$ python -q
>>> import numpy as np
>>> np.set_printoptions(precision=2, suppress=True, linewidth=160)
>>> rd = lambda a: np.round(a, 2) + 0
>>> X = np.array([[-7.36, -5.0, 0.07],
...     [-13.57, -6.1, 4.96],
...     [-7.35, -3.03, 5.18],
...     [11.23, 6.19, -1.99],
...     [-3.35, -2.21, 1.43],
...     [7.36, 3.36, -3.21],
...     [17.41, 8.1, -6.64],
...     [-2.61, -1.84, 1.15],
...     [-0.78, -1.22, -3.22],
...     [-3.23, -0.82, 4.16],
...     [0.24, -0.26, -2.17],
...     [-1.06, -0.58, 0.64],
...     [11.28, 4.62, -4.16],
...     [-0.58, 0.29, -0.63],
...     [-0.58, -0.83, -1.82],
...     [-2.16, -0.94, 1.43]])
>>> print(np.count_nonzero(X))
48
>>> X[16]
Traceback (most recent call last):
  File "<python-input-5>", line 1, in <module>
    X[16]
    ~^^^^
IndexError: index 16 is out of bounds for axis 0 with size 16
>>> np.linalg.rank(X)
Traceback (most recent call last):
  File "<python-input-6>", line 1, in <module>
    np.linalg.rank(X)
    ^^^^^^^^^^^^^^
AttributeError: module 'numpy.linalg' has no attribute 'rank'
>>> print(np.unravel_index(np.abs(X).argmax(), X.shape))
(np.int64(6), np.int64(0))
>>> print(rd(X.mean(axis=0)))
[ 0.31 -0.02 -0.3 ]
>>> print(np.abs(X).max())
17.41
>>> print(rd(np.linalg.norm(X)))
36.44
>>> E = np.load("case3.npy")
>>> print(E)
[[ 1.  -0.1  0.8 -0.9]
 [-6.5  1.1  1.   0.1]
 [-0.5  1.9  0.3 -1.1]]
>>> U, sig, vt = np.linalg.svd(E, full_matrices=False)
>>> print(np.abs(U[:, 0]).round(6).argmax())
1
>>> print(rd(sig / sig[0]))
[1.   0.33 0.16]
>>> print(rd(U.T @ E @ vt.T))
[[6.78 0.   0.  ]
 [0.   2.22 0.  ]
 [0.   0.   1.07]]
>>> print(rd(U.T @ U))
[[1. 0. 0.]
 [0. 1. 0.]
 [0. 0. 1.]]
>>> A2 = np.array([[0, 3], [1, 0]])
>>> C = np.kron(A2, E)
>>> print(C.shape)
(6, 8)
>>> print(np.linalg.matrix_rank(C))
6
>>> print(rd(C))
[[  0.    0.    0.    0.    3.   -0.3   2.4  -2.7]
 [  0.    0.    0.    0.  -19.5   3.3   3.    0.3]
 [  0.    0.    0.    0.   -1.5   5.7   0.9  -3.3]
 [  1.   -0.1   0.8  -0.9   0.    0.    0.    0. ]
 [ -6.5   1.1   1.    0.1   0.    0.    0.    0. ]
 [ -0.5   1.9   0.3  -1.1   0.    0.    0.    0. ]]
>>> print(rd(np.linalg.norm(C, 2)), rd(np.linalg.norm(A2, 2) * np.linalg.norm(E, 2)))
20.35 20.35
>>> rng = np.random.default_rng(731)
>>> A2 = E + rng.integers(-2, 3, (3, 1)) @ rng.integers(-2, 3, (1, 4))
>>> print(rd(A2))
[[ 3.  -0.1  2.8 -1.9]
 [-8.5  1.1 -1.   1.1]
 [-2.5  1.9 -1.7 -0.1]]
>>> print(rd(A2 - E))
[[ 2.  0.  2. -1.]
 [-2.  0. -2.  1.]
 [-2.  0. -2.  1.]]
>>> print(rd(np.linalg.svd(A2 - E, compute_uv=False)))
[5.2 0.  0. ]
>>> print(rd(np.linalg.norm(E, "nuc")))
10.08
>>> print(rd(np.linalg.norm(E, 1)), rd(np.linalg.norm(E, np.inf)))
8.0 8.7
>>> print(rd(np.linalg.norm(E[2], 1)), rd(np.linalg.norm(E[2], np.inf)))
3.8 1.9
>>> print(rd(np.linalg.norm(E, 2)))
6.78
>>> print(rd(np.linalg.norm(E, axis=0)))
[6.6  2.2  1.32 1.42]
>>> print(np.abs(E).max())
6.5
>>> print(rd(np.linalg.svd(E, compute_uv=False)))
[6.78 2.22 1.07]
>>> print(np.linalg.matrix_rank(E))
3
>>> print(np.unravel_index(np.abs(E).argmax(), E.shape))
(np.int64(1), np.int64(0))
>>> print(rd(np.linalg.norm(E)))
7.22
>>> print(rd(E.mean(axis=0)))
[-2.    0.97  0.7  -0.63]
>>> print(rd(E - E[0]))
[[ 0.   0.   0.   0. ]
 [-7.5  1.2  0.2  1. ]
 [-1.5  2.  -0.5 -0.2]]
>>> print(np.count_nonzero(E))
12
>>> np.linalg.rank(E)
Traceback (most recent call last):
  File "<python-input-42>", line 1, in <module>
    np.linalg.rank(E)
    ^^^^^^^^^^^^^^
AttributeError: module 'numpy.linalg' has no attribute 'rank'
>>> data = np.load("m.npy")
>>> print(data)
[[-3 -3 -3]
 [-3 -6 -6]
 [-3 -6 -9]]
>>> hat = np.triu(np.array([[1, 2, 0], [2, 0, 0], [1, 0, 3]]), 1) + np.eye(3)
>>> A2 = hat @ data @ np.linalg.inv(hat)
>>> print(A2)
[[ -9.   3. -15.]
 [ -3.   0.  -6.]
 [ -3.   0.  -9.]]
>>> print(np.trace(A2), np.trace(data))
-18.0 -18
>>> print(rd(np.linalg.det(A2)))
-27.0
>>> U, sig = np.linalg.svd(data)
Traceback (most recent call last):
  File "<python-input-50>", line 1, in <module>
    U, sig = np.linalg.svd(data)
    ^^^^^^
ValueError: too many values to unpack (expected 2)
>>> U, sig, vt = np.linalg.svd(data, full_matrices=False)
>>> print(rd(np.cumsum(sig ** 2) / np.sum(sig ** 2)))
[0.98 1.   1.  ]
>>> print(rd(vt @ vt.T))
[[1. 0. 0.]
 [0. 1. 0.]
 [0. 0. 1.]]
>>> print(rd(U.T @ data @ vt.T))
[[15.15  0.    0.  ]
 [ 0.    1.93  0.  ]
 [ 0.    0.    0.92]]
>>> print(rd(U.T @ U))
[[1. 0. 0.]
 [0. 1. 0.]
 [0. 0. 1.]]
>>> print(np.allclose(U * sig @ vt, data))
True
>>> print(rd(np.abs(vt[0])))
[0.33 0.59 0.74]
>>> print(rd(sig))
[15.15  1.93  0.92]
>>> print(U.shape, sig.shape, vt.shape)
(3, 3) (3,) (3, 3)
>>> q, _ = np.linalg.qr(np.array([[-0.6, -1.1, -1.5, -1.4],
...     [-0.1, 0.0, -1.7, -0.8],
...     [-0.3, -0.5, 0.1, -0.1],
...     [-0.9, 0.8, 0.8, -1.3]]))
>>> arr = -3 * q
>>> print(rd(arr))
[[ 1.6  -2.19 -0.37 -1.23]
 [ 0.27  0.01 -2.75  1.16]
 [ 0.8  -0.99  1.12  2.48]
 [ 2.4   1.79  0.18 -0.14]]
>>> cov = arr.T @ arr
>>> print(rd(np.linalg.svd(arr, compute_uv=False) ** 2))
[9. 9. 9. 9.]
>>> print((arr @ arr.T).shape)
(4, 4)
>>> print(np.allclose(cov, cov.T))
True
>>> print(rd(np.diag(cov)))
[9. 9. 9. 9.]
>>> A2 = arr / np.sqrt((arr ** 2).mean(axis=1, keepdims=True))
>>> print(np.linalg.matrix_rank(arr - arr.mean(axis=1, keepdims=True)))
3
>>> print(rd(np.linalg.norm(A2, axis=1)))
[2. 2. 2. 2.]
>>> print(rd(arr - arr.mean(axis=1, keepdims=True)))
[[ 2.15 -1.64  0.17 -0.68]
 [ 0.59  0.34 -2.43  1.49]
 [-0.05 -1.84  0.27  1.63]
 [ 1.34  0.73 -0.87 -1.2 ]]
>>> print(rd(A2[0]))
[ 1.06 -1.46 -0.25 -0.82]
>>> print(np.linalg.matrix_rank(A2) == np.linalg.matrix_rank(arr))
True
>>> K = np.loadtxt("block16.csv", delimiter=",")
>>> print(K)
[[-1.72 -1.67  0.02]
 [ 0.6   0.58  0.  ]
 [-0.49 -0.53 -0.02]
 [ 1.01  1.   -0.02]
 [ 0.5   0.52  0.01]
 [-0.05 -0.04 -0.02]
 [-0.34 -0.35 -0.03]
 [-0.4  -0.45  0.  ]
 [ 1.76  1.74 -0.05]
 [-0.86 -0.86 -0.01]
 [-0.11 -0.07  0.01]
 [-0.93 -0.92  0.  ]
 [ 0.21  0.22 -0.02]
 [-1.15 -1.16 -0.03]]
>>> w1 = np.array([[-2, 1, -2, -3, 1], [-5, 5, -2, -4, -2], [2, 5, 4, 2, -2]])
>>> c = np.array([4, 2, -9, -1, -8])
>>> H = np.maximum(K @ w1 + c, 0)
>>> print(rd((H > 0).mean(axis=0)))
[0.79 0.5  0.   0.5  0.  ]
>>> C = np.array([[-3, 3, -2], [1, 1, 2], [-2, 0, -3], [-3, -1, 1], [3, -1, -3]])
>>> print(w1 @ C)
[[ 23  -3   6]
 [ 30  -4  28]
 [-21  11   2]]
>>> print((H @ C).round(6).argmax(axis=1))
[1 2 1 2 2 1 1 1 2 1 1 1 1 1]
>>> vec = np.array([4, 6, 7])
>>> print(K @ np.eye(3)[2])
[ 0.02  0.   -0.02 -0.02  0.01 -0.02 -0.03  0.   -0.05 -0.01  0.01  0.   -0.02 -0.03]
>>> print(np.sign((K @ vec).round(6)))
[-1.  1. -1.  1.  1. -1. -1. -1.  1. -1. -1. -1.  1. -1.]
>>> Ac = K - K.mean(axis=0)
>>> evecs = np.linalg.svd(Ac)[2][:1]
>>> A2 = Ac - Ac @ evecs.T @ evecs
>>> print(rd(np.diag(evecs.T @ evecs)))
[0.5 0.5 0. ]
>>> print(rd(np.cov(Ac @ evecs.T, rowvar=False)))
1.66
>>> print(rd((Ac @ evecs.T).std(axis=0)))
[1.24]
>>> t3 = np.stack([data, 5 * data, data[::-1]])
>>> print(np.linalg.matrix_rank(t3))
[3 3 3]
>>> print(t3.shape)
(3, 3, 3)
>>> print(rd(np.linalg.det(t3)))
[  -27. -3375.    27.]
>>> vec = np.array([1, 0, 0])
>>> y = K @ vec
>>> print(rd(np.linalg.solve(K.T @ K, K.T @ y)))
[1. 0. 0.]
>>> print(rd(np.linalg.pinv(K) @ K))
[[1. 0. 0.]
 [0. 1. 0.]
 [0. 0. 1.]]
>>> print(rd(np.linalg.lstsq(K, y)[0]))
[1. 0. 0.]
>>> y = y + 0.02 * rng.normal(size=14)
>>> print(rd(y))
[-1.73  0.61 -0.48  0.99  0.52 -0.03 -0.31 -0.42  1.74 -0.87 -0.13 -0.97  0.21 -1.18]
>>> c, *_ = np.linalg.lstsq(K, y)
>>> print(rd(np.linalg.norm(y - K @ c)))
0.08
>>> print(rd(K.T @ (y - K @ c)))
[0. 0. 0.]
>>> u = np.array([2, -1, -1, -1])
>>> W0 = -1 * np.eye(4) + np.outer(u, u)
>>> print(W0)
[[ 3. -2. -2. -2.]
 [-2.  0.  1.  1.]
 [-2.  1.  0.  1.]
 [-2.  1.  1.  0.]]
>>> # symmetric, so the eigenvalues are real
>>> cov = W0.T @ W0
>>> print(np.allclose(cov, cov.T))
True
>>> print(np.diag(cov))
[21.  6.  6.  6.]
>>> print(np.trace(cov), (W0 ** 2).sum())
39.0 39.0
>>> print(rd(np.linalg.eigvalsh(cov)[::-1]))
[36.  1.  1.  1.]
>>> print(cov)
[[ 21. -10. -10. -10.]
 [-10.   6.   5.   5.]
 [-10.   5.   6.   5.]
 [-10.   5.   5.   6.]]
>>> print(np.linalg.matrix_rank(cov))
4
>>> q = cov.astype(float).copy()
>>> for j in range(4):
...     q[:, j] -= q[:, :j] @ (q[:, :j].T @ q[:, j])
...     q[:, j] /= np.linalg.norm(q[:, j])
... 
>>> print(rd(q.T @ q))
[[1. 0. 0. 0.]
 [0. 1. 0. 0.]
 [0. 0. 1. 0.]
 [0. 0. 0. 1.]]
>>> print(rd(q.T @ cov))
[[ 27.22 -13.59 -13.59 -13.59]
 [  0.     1.12   0.22   0.22]
 [  0.     0.     1.1    0.18]
 [  0.     0.     0.     1.08]]
>>> feats = np.load("arr.npy")
>>> print(feats)
[[2 1 0 2]
 [2 2 1 0]
 [0 2 2 1]
 [1 0 2 2]]
>>> feats.inv()
Traceback (most recent call last):
  File "<python-input-123>", line 1, in <module>
    feats.inv()
    ^^^^^^^^^
AttributeError: 'numpy.ndarray' object has no attribute 'inv'
>>> print(np.linalg.matrix_power(feats, 4))
[[153 144 160 168]
 [168 153 144 160]
 [160 168 153 144]
 [144 160 168 153]]
>>> print(feats @ feats)
[[8 4 5 8]
 [8 8 4 5]
 [5 8 8 4]
 [4 5 8 8]]
>>> print(np.allclose(feats, feats.T))
False
>>> print(rd(np.sort(np.abs(np.linalg.eigvals(feats)))))
[1.   2.24 2.24 5.  ]
>>> print(rd(np.abs(np.linalg.eigvals(feats)).max()))
5.0
>>> print(np.trace(feats))
8
>>> print(feats @ (-1.0) ** np.arange(4))
[-1.  1. -1.  1.]
>>> print(np.allclose(feats @ feats.T, feats.T @ feats))
True
>>> print(np.fft.fft(feats[0]))
[ 5.+0.j  2.+1.j -1.+0.j  2.-1.j]
>>> print(rd(np.sort(np.abs(np.fft.fft(feats[0])))), rd(np.sort(np.linalg.svd(feats, compute_uv=False))))
[1.   2.24 2.24 5.  ] [1.   2.24 2.24 5.  ]
>>> q, r_ = np.linalg.qr(feats)
>>> print(rd(r_))
[[-3.   -2.   -1.33 -2.  ]
 [ 0.   -2.24 -1.49  0.  ]
 [ 0.    0.   -2.24 -1.49]
 [ 0.    0.    0.   -1.67]]
>>> print(q.shape, r_.shape)
(4, 4) (4, 4)
>>> print(rd(q.T @ q))
[[1. 0. 0. 0.]
 [0. 1. 0. 0.]
 [0. 0. 1. 0.]
 [0. 0. 0. 1.]]
>>> print(abs(r_[0, 0]), rd(np.linalg.norm(feats[:, 0])))
3.0 3.0
>>> print(rd(q))
[[-0.67  0.15  0.3  -0.67]
 [-0.67 -0.3   0.15  0.67]
 [ 0.   -0.89 -0.3  -0.33]
 [-0.33  0.3  -0.89  0.  ]]
>>> print(rd(np.trace(q @ q.T)))
4.0
>>> print(np.allclose(r_.T @ r_, feats.T @ feats))
True
>>> print(rd(np.linalg.norm(feats, "nuc")))
10.47
>>> print(rd(np.linalg.norm(feats[1] - feats[2])))
2.45
>>> q = feats.astype(float).copy()
>>> for j in range(4):
...     q[:, j] -= q[:, :j] @ (q[:, :j].T @ q[:, j])
...     q[:, j] /= np.linalg.norm(q[:, j])
... 
>>> print(rd(q.T @ feats))
[[3.   2.   1.33 2.  ]
 [0.   2.24 1.49 0.  ]
 [0.   0.   2.24 1.49]
 [0.   0.   0.   1.67]]
>>> print(rd(q))
[[ 0.67 -0.15 -0.3   0.67]
 [ 0.67  0.3  -0.15 -0.67]
 [ 0.    0.89  0.3   0.33]
 [ 0.33 -0.3   0.89  0.  ]]
>>> F = np.array([[-0.8, 0.6, -0.3],
...     [-0.1, -1.0, -0.2],
...     [1.2, -1.7, -0.9],
...     [-0.6, -0.2, 0.7],
...     [-1.1, -0.9, -1.0],
...     [0.4, 0.0, 0.4],
...     [1.9, -0.1, -0.5],
...     [0.0, -0.7, -0.1],
...     [0.9, -0.3, -1.0],
...     [-1.4, 1.7, 0.5],
...     [-1.6, -2.2, -0.3],
...     [-1.2, 0.3, 0.8],
...     [-0.8, -0.1, 2.2]])
>>> F[:, 2] = 4 * F[:, 0] + 0.1 * rng.normal(size=13)
>>> print(rd(F))
[[-0.8   0.6  -3.33]
 [-0.1  -1.   -0.33]
 [ 1.2  -1.7   4.89]
 [-0.6  -0.2  -2.21]
 [-1.1  -0.9  -4.44]
 [ 0.4   0.    1.73]
 [ 1.9  -0.1   7.3 ]
 [ 0.   -0.7   0.02]
 [ 0.9  -0.3   3.62]
 [-1.4   1.7  -5.64]
 [-1.6  -2.2  -6.32]
 [-1.2   0.3  -4.95]
 [-0.8  -0.1  -2.97]]
>>> cov = np.cov(F, rowvar=False)
>>> print(rd(F.std(axis=0)))
[1.04 0.96 4.13]
>>> print(rd(np.median(F, axis=0)))
[-0.6  -0.2  -2.21]
>>> print(np.argsort(-F.std(axis=0).round(6), kind="stable"))
[2 0 1]
>>> print(rd(np.linalg.eigvalsh(cov)[::-1]))
[19.68  0.96  0.  ]
>>> print(cov.shape)
(3, 3)
